% python3 -q
>>> import numpy as np
>>> np.set_printoptions(precision=3, suppress=True, linewidth=200)
>>> def rd(a):
...     return np.round(a, 3) + 0
... 
>>> other = np.array([[0, -4], [1, 4]])
>>> Z = np.array([[2]])
>>> W0 = np.block([[other, np.array([[1], [-2]])], [np.zeros((1, 2)), Z]])
>>> print(W0)
[[ 0. -4.  1.]
 [ 1.  4. -2.]
 [ 0.  0.  2.]]
>>> f = np.array([-1, -3])
>>> print(np.correlate(W0[1], W0[2], "full"))
[ 2.  8. -4.  0.  0.]
>>> print(np.array([np.convolve(row, f, "same") for row in W0]))
[[  0.   4.  11.]
 [ -1.  -7. -10.]
 [  0.   0.  -2.]]
>>> theta = np.radians(72)
>>> R = np.eye(3)
>>> R[2, 2] = R[0, 0] = np.cos(theta)
>>> R[2, 0], R[0, 2] = -np.sin(theta), np.sin(theta)
>>> print(rd(R))
[[ 0.309  0.     0.951]
 [ 0.     1.     0.   ]
 [-0.951  0.     0.309]]
>>> other = W0 @ R.T
>>> print(np.allclose(np.linalg.norm(W0, axis=1), np.linalg.norm(other, axis=1)))
True
>>> print(np.allclose(W0 @ W0.T, other @ other.T))
True
>>> print(rd(np.abs(other - W0).max(axis=0)))
[2.593 0.    1.382]
>>> print(rd(np.linalg.svd(W0, compute_uv=False)), rd(np.linalg.svd(other, compute_uv=False)))
[6.137 1.975 0.66 ] [6.137 1.975 0.66 ]
>>> rng = np.random.default_rng(8453)
>>> z = rng.permutation(3)
>>> print(z)
[0 2 1]
>>> other = W0[z][:, z]
>>> print(other)
[[ 0.  1. -4.]
 [ 0.  2.  0.]
 [ 1. -2.  4.]]
>>> print(rd(np.sort(np.abs(np.linalg.eigvals(other)))))
[2. 2. 2.]
